% python3 -q
>>> import numpy as np
>>> import numpy.linalg as la
>>> np.set_printoptions(suppress=True, linewidth=120)
>>> mat = np.load("mat.npy")
>>> mat
array([[  0.1 ,  -0.8 ,   1.1 ,   1.6 ,   0.67],
       [  0.4 ,   1.1 ,   1.  ,  -1.2 ,   2.12],
       [ -0.3 ,   0.6 ,   1.3 ,  -0.3 ,  -1.1 ],
       [ -1.1 ,  -0.8 ,   0.5 ,  -0.3 ,  -5.58],
       [ -1.3 ,   1.2 ,   1.4 ,  -1.6 ,  -6.6 ],
       [  0.9 ,   1.6 ,  -1.  ,  -1.  ,   4.24],
       [ -0.7 ,  -1.2 ,   0.9 ,   0.9 ,  -3.16],
       [ -0.4 ,   1.1 ,  -2.3 ,   1.4 ,  -1.86],
       [  1.1 ,   0.9 ,   0.3 ,   0.9 ,   5.27],
       [  1.4 ,  -0.5 ,  -0.3 ,  -0.5 ,   6.89],
       [ -2.  ,   0.2 ,   0.1 ,  -2.8 , -10.38],
       [ -1.4 ,   1.1 ,  -0.3 ,  -0.1 ,  -7.21],
       [ -0.3 ,  -0.3 ,  -1.  ,  -0.1 ,  -1.36],
       [ -1.1 ,   0.1 ,  -1.5 ,   1.1 ,  -5.21],
       [ -0.8 ,  -0.4 ,   0.6 ,  -1.6 ,  -4.36],
       [  1.  ,  -0.1 ,   0.4 ,  -1.8 ,   5.02],
       [ -0.8 ,   1.4 ,  -0.7 ,   1.9 ,  -4.04],
       [  0.2 ,  -0.1 ,  -0.5 ,  -0.6 ,   0.86],
       [  0.3 ,   1.4 ,   0.5 ,   0.5 ,   1.34],
       [  0.2 ,  -0.5 ,  -1.2 ,  -0.1 ,   1.16],
       [ -0.2 ,   0.1 ,  -0.3 ,   0.8 ,  -0.75],
       [  0.6 ,  -0.6 ,   0.3 ,   1.3 ,   3.02],
       [  1.  ,   2.1 ,  -1.  ,   0.3 ,   4.7 ],
       [  0.  ,  -0.3 ,   0.  ,   0.1 ,  -0.53],
       [ -1.  ,  -0.7 ,  -1.2 ,   1.3 ,  -4.84],
       [ -1.1 ,  -1.2 ,  -0.2 ,   0.7 ,  -5.32],
       [  0.4 ,  -0.3 ,  -0.1 ,  -1.1 ,   1.68],
       [ -1.  ,  -0.7 ,  -1.7 ,  -0.6 ,  -5.06],
       [  2.5 ,   0.3 ,   0.6 ,  -0.1 ,  12.33],
       [ -1.  ,   0.3 ,   0.3 ,  -2.3 ,  -4.91],
       [ -1.8 ,   0.9 ,  -1.4 ,  -0.9 ,  -9.11],
       [  1.6 ,  -0.6 ,   0.7 ,  -0.4 ,   7.78],
       [ -0.2 ,   0.  ,  -1.6 ,   0.4 ,  -1.2 ],
       [  1.2 ,   0.5 ,   2.4 ,   0.3 ,   5.93],
       [ -0.2 ,   0.2 ,   0.3 ,  -0.6 ,  -0.81],
       [ -0.4 ,   0.4 ,  -0.2 ,  -1.  ,  -2.03],
       [  0.9 ,  -1.8 ,  -1.5 ,   0.5 ,   4.24],
       [ -0.1 ,  -0.1 ,   1.  ,  -1.  ,  -0.67],
       [  0.5 ,  -0.5 ,  -0.6 ,   0.  ,   2.22],
       [ -1.1 ,   0.7 ,  -0.1 ,  -0.8 ,  -5.43],
       [ -0.6 ,   0.9 ,   0.4 ,  -0.3 ,  -3.12],
       [  0.3 ,   0.1 ,  -1.4 ,   0.5 ,   1.69],
       [  1.2 ,   1.2 ,   1.1 ,   0.5 ,   6.36],
       [  0.  ,  -0.4 ,  -1.7 ,  -0.6 ,   0.08],
       [ -2.2 ,  -1.1 ,   0.7 ,   1.2 , -10.43],
       [  1.  ,   1.2 ,   1.  ,  -1.3 ,   4.66],
       [  1.2 ,   0.2 ,  -1.4 ,  -0.9 ,   5.75],
       [ -1.5 ,  -1.4 ,   1.3 ,   0.1 ,  -7.78],
       [  0.6 ,   0.3 ,   1.5 ,   0.4 ,   3.28]])
>>> C2 = np.cov(mat, rowvar=False)
>>> np.argsort(-mat.std(axis=0).round(6), kind="stable")
array([4, 2, 0, 3, 1])
>>> np.round(np.corrcoef(mat.T), 2)
array([[ 1.  ,  0.15,  0.1 ,  0.05,  1.  ],
       [ 0.15,  1.  ,  0.03, -0.15,  0.15],
       [ 0.1 ,  0.03,  1.  , -0.15,  0.11],
       [ 0.05, -0.15, -0.15,  1.  ,  0.07],
       [ 1.  ,  0.15,  0.11,  0.07,  1.  ]])
>>> np.round(mat.std(axis=0), 2)
array([1.02, 0.86, 1.05, 1.02, 5.04])
